In [1]: import numpy as np

In [2]: np.set_printoptions(precision=2, suppress=True, linewidth=120)

In [3]: def rd(a):
   ...:     return np.round(a, 2) + 0
   ...: 

In [4]: W0 = np.array([[-14, -4, -8, -10, -14, -18, -12, -4],
   ...:     [0, 0, 0, 0, 0, 0, 0, 0],
   ...:     [0, 0, 0, 0, 0, 0, 0, 0],
   ...:     [14, 4, 8, 10, 14, 18, 12, 4],
   ...:     [-7, -2, -4, -5, -7, -9, -6, -2],
   ...:     [21, 6, 12, 15, 21, 27, 18, 6],
   ...:     [0, 0, 0, 0, 0, 0, 0, 0],
   ...:     [21, 6, 12, 15, 21, 27, 18, 6]])

In [5]: # columns 0 and 4 are equal

In [6]: r = np.linalg.matrix_rank(W0)

In [7]: print(r)
1

In [8]: null = np.linalg.svd(W0)[2][r:].T

In [9]: print(np.linalg.matrix_rank(W0.T @ W0), np.linalg.matrix_rank(W0 @ W0.T))
1 1

In [10]: print(np.linalg.lstsq(W0[:-1].T, W0[-1])[2])
1

In [11]: print(rd(W0 @ np.linalg.pinv(W0) @ W0))
[[-14.  -4.  -8. -10. -14. -18. -12.  -4.]
 [  0.   0.   0.   0.   0.   0.   0.   0.]
 [  0.   0.   0.   0.   0.   0.   0.   0.]
 [ 14.   4.   8.  10.  14.  18.  12.   4.]
 [ -7.  -2.  -4.  -5.  -7.  -9.  -6.  -2.]
 [ 21.   6.  12.  15.  21.  27.  18.   6.]
 [  0.   0.   0.   0.   0.   0.   0.   0.]
 [ 21.   6.  12.  15.  21.  27.  18.   6.]]

In [12]: print(np.abs(np.diag(np.linalg.qr(W0)[1])) > 1e-9)
[ True False False False False False False False]

In [13]: print(rd(np.trace(np.linalg.pinv(W0) @ W0)))
1.0

In [14]: rng = np.random.default_rng(41)

In [15]: labels = rng.integers(0, 3, 6)

In [16]: A = (labels[:, None] == labels) * 3 + np.eye(6)

In [17]: print(A)
[[4. 0. 0. 0. 0. 0.]
 [0. 4. 3. 3. 3. 0.]
 [0. 3. 4. 3. 3. 0.]
 [0. 3. 3. 4. 3. 0.]
 [0. 3. 3. 3. 4. 0.]
 [0. 0. 0. 0. 0. 4.]]

In [18]: L = np.linalg.cholesky(A)

In [19]: print(L @ L.T)
[[4. 0. 0. 0. 0. 0.]
 [0. 4. 3. 3. 3. 0.]
 [0. 3. 4. 3. 3. 0.]
 [0. 3. 3. 4. 3. 0.]
 [0. 3. 3. 3. 4. 0.]
 [0. 0. 0. 0. 0. 4.]]

In [20]: print(np.linalg.eigvalsh(A).min() > 0)
True

In [21]: f = np.array([-8, 1, -8])

In [22]: print(np.array([np.convolve(row, f, "same") for row in A]))
[[  4. -32.   0.   0.   0.   0.]
 [-32. -20. -53. -45. -21. -24.]
 [-24. -29. -44. -53. -21. -24.]
 [-24. -21. -53. -44. -29. -24.]
 [-24. -21. -45. -53. -20. -32.]
 [  0.   0.   0.   0. -32.   4.]]

In [23]: print(np.cross(A[5, :3], A[3, :3]))
[0. 0. 0.]

In [24]: left, s, Vh = np.linalg.svd(A, full_matrices=False)

In [25]: print(left.shape, s.shape, Vh.shape)
(6, 6) (6,) (6, 6)

In [26]: print(np.allclose(left * s @ Vh, A))
True

In [27]: print(rd(left.T @ left))
[[1. 0. 0. 0. 0. 0.]
 [0. 1. 0. 0. 0. 0.]
 [0. 0. 1. 0. 0. 0.]
 [0. 0. 0. 1. 0. 0.]
 [0. 0. 0. 0. 1. 0.]
 [0. 0. 0. 0. 0. 1.]]

In [28]: print(np.abs(Vh[0]))
[0.  0.5 0.5 0.5 0.5 0. ]

In [29]: print(rd(Vh @ Vh.T))
[[1. 0. 0. 0. 0. 0.]
 [0. 1. 0. 0. 0. 0.]
 [0. 0. 1. 0. 0. 0.]
 [0. 0. 0. 1. 0. 0.]
 [0. 0. 0. 0. 1. 0.]
 [0. 0. 0. 0. 0. 1.]]

In [30]: print(rd(left.T @ A @ Vh.T))
[[13.  0.  0.  0.  0.  0.]
 [ 0.  4.  0.  0.  0.  0.]
 [ 0.  0.  4.  0.  0.  0.]
 [ 0.  0.  0.  1.  0.  0.]
 [ 0.  0.  0.  0.  1.  0.]
 [ 0.  0.  0.  0.  0.  1.]]

In [31]: print(rd(s / s[0]))
[1.   0.31 0.31 0.08 0.08 0.08]

In [32]: print(rd(np.sqrt((s ** 2).sum())), rd(np.linalg.norm(A)))
14.28 14.28
